In [1]: import numpy as np

In [2]: import numpy.linalg as la

In [3]: np.set_printoptions(precision=3, suppress=True, linewidth=140)

In [4]: arr = np.load("a.npy")

In [5]: arr
Out[5]: 
array([[ 3,  2,  2,  5,  2],
       [ 1,  4,  3,  1,  0],
       [ 3,  3,  1,  0,  4],
       [ 5,  2,  1,  4,  3],
       [ 7, 18, 14,  9,  2]])

In [6]: np.round(arr @ la.pinv(arr) @ arr, 3) + 0
Out[6]: 
array([[ 3.,  2.,  2.,  5.,  2.],
       [ 1.,  4.,  3.,  1.,  0.],
       [ 3.,  3.,  1.,  0.,  4.],
       [ 5.,  2.,  1.,  4.,  3.],
       [ 7., 18., 14.,  9.,  2.]])

In [7]: np.allclose(arr[:-1].T @ la.lstsq(arr[:-1].T, arr[-1])[0], arr[-1])
Out[7]: True

In [8]: hat = np.triu(np.array([[1, -3, 4, -5, -2],
   ...:     [-2, 3, -1, 2, -4],
   ...:     [-3, 1, -3, -5, -2],
   ...:     [4, -2, 1, 0, 2],
   ...:     [3, 1, -4, 4, 4]]), 1) + np.eye(5)

In [9]: Y = hat @ arr @ la.inv(hat)

In [10]: np.round(np.poly(Y), 3) + 0
Out[10]: array([  1., -14., -66., 371., 360.,   0.])

In [11]: la.matrix_rank(Y)
Out[11]: np.int64(4)

In [12]: np.trace(Y), np.trace(arr)
Out[12]: (np.float64(14.0), np.int64(14))

In [13]: Y
Out[13]: 
array([[ -27., -125.,  -53., -186., -289.],
       [ -20., -127.,  -99., -368.,  -16.],
       [ -36., -151.,  -39., -111., -547.],
       [  19.,   95.,   48.,  167.,  187.],
       [   7.,   39.,   25.,   91.,   40.]])

In [14]: rng = np.random.default_rng(926215)

In [15]: Y = arr + rng.integers(-2, 3, (5, 4)) @ rng.integers(-2, 3, (4, 5))

In [16]: Y
Out[16]: 
array([[ 1, -4,  2,  7,  2],
       [ 5,  3, -1,  8, -2],
       [ 5,  4,  0,  5,  6],
       [ 1,  2,  2,  0,  0],
       [ 8, 16, 16,  3,  4]])

In [17]: la.matrix_rank(Y - arr, tol=1e-8)
Out[17]: np.int64(4)

In [18]: np.abs(Y - arr).sum(axis=1)
Out[18]: array([10, 18, 11, 12, 13])

In [19]: J = np.load("w.npy")

In [20]: J
Out[20]: 
array([[ 0.839,  0.054, -0.268, -0.268, -0.054, -0.375, -0.054, -0.054],
       [ 0.054,  0.982,  0.089,  0.089,  0.018,  0.125,  0.018,  0.018],
       [-0.268,  0.089,  0.554, -0.446, -0.089, -0.625, -0.089, -0.089],
       [-0.268,  0.089, -0.446,  0.554, -0.089, -0.625, -0.089, -0.089],
       [-0.054,  0.018, -0.089, -0.089,  0.982, -0.125, -0.018, -0.018],
       [-0.375,  0.125, -0.625, -0.625, -0.125,  0.125, -0.125, -0.125],
       [-0.054,  0.018, -0.089, -0.089, -0.018, -0.125,  0.982, -0.018],
       [-0.054,  0.018, -0.089, -0.089, -0.018, -0.125, -0.018,  0.982]])

In [21]: # keeps lengths

In [22]: la.norm(J, axis=0)
Out[22]: array([1., 1., 1., 1., 1., 1., 1., 1.])

In [23]: la.svd(J, compute_uv=False)
Out[23]: array([1., 1., 1., 1., 1., 1., 1., 1.])

In [24]: round(float(J[:, 2] @ J[:, 5]), 3)
Out[24]: 0.0

In [25]: la.pinv(J)
Out[25]: 
array([[ 0.839,  0.054, -0.268, -0.268, -0.054, -0.375, -0.054, -0.054],
       [ 0.054,  0.982,  0.089,  0.089,  0.018,  0.125,  0.018,  0.018],
       [-0.268,  0.089,  0.554, -0.446, -0.089, -0.625, -0.089, -0.089],
       [-0.268,  0.089, -0.446,  0.554, -0.089, -0.625, -0.089, -0.089],
       [-0.054,  0.018, -0.089, -0.089,  0.982, -0.125, -0.018, -0.018],
       [-0.375,  0.125, -0.625, -0.625, -0.125,  0.125, -0.125, -0.125],
       [-0.054,  0.018, -0.089, -0.089, -0.018, -0.125,  0.982, -0.018],
       [-0.054,  0.018, -0.089, -0.089, -0.018, -0.125, -0.018,  0.982]])

In [26]: z = rng.permutation(8)

In [27]: Y = J[:, z] * rng.choice([-1, 1], 8)

In [28]: Y
Out[28]: 
array([[-0.375, -0.268, -0.054,  0.839, -0.054,  0.054,  0.268,  0.054],
       [ 0.125,  0.089,  0.018,  0.054,  0.018,  0.982, -0.089, -0.018],
       [-0.625, -0.446, -0.089, -0.268, -0.089,  0.089, -0.554,  0.089],
       [-0.625,  0.554, -0.089, -0.268, -0.089,  0.089,  0.446,  0.089],
       [-0.125, -0.089, -0.018, -0.054, -0.018,  0.018,  0.089, -0.982],
       [ 0.125, -0.625, -0.125, -0.375, -0.125,  0.125,  0.625,  0.125],
       [-0.125, -0.089, -0.018, -0.054,  0.982,  0.018,  0.089,  0.018],
       [-0.125, -0.089,  0.982, -0.054, -0.018,  0.018,  0.089,  0.018]])

In [29]: Uu, _, Vh = la.svd(J.T @ Y)

In [30]: z
Out[30]: array([5, 3, 7, 0, 6, 1, 2, 4])

In [31]: np.round(Uu @ Vh, 3) + 0
Out[31]: 
array([[ 0.,  0.,  0.,  1.,  0.,  0.,  0.,  0.],
       [ 0.,  0.,  0.,  0.,  0.,  1.,  0.,  0.],
       [ 0.,  0.,  0.,  0.,  0.,  0., -1.,  0.],
       [ 0.,  1.,  0.,  0.,  0.,  0.,  0.,  0.],
       [ 0.,  0.,  0.,  0.,  0.,  0.,  0., -1.],
       [ 1.,  0.,  0.,  0.,  0.,  0.,  0.,  0.],
       [ 0.,  0.,  0.,  0.,  1.,  0.,  0.,  0.],
       [ 0.,  0.,  1.,  0.,  0.,  0.,  0.,  0.]])
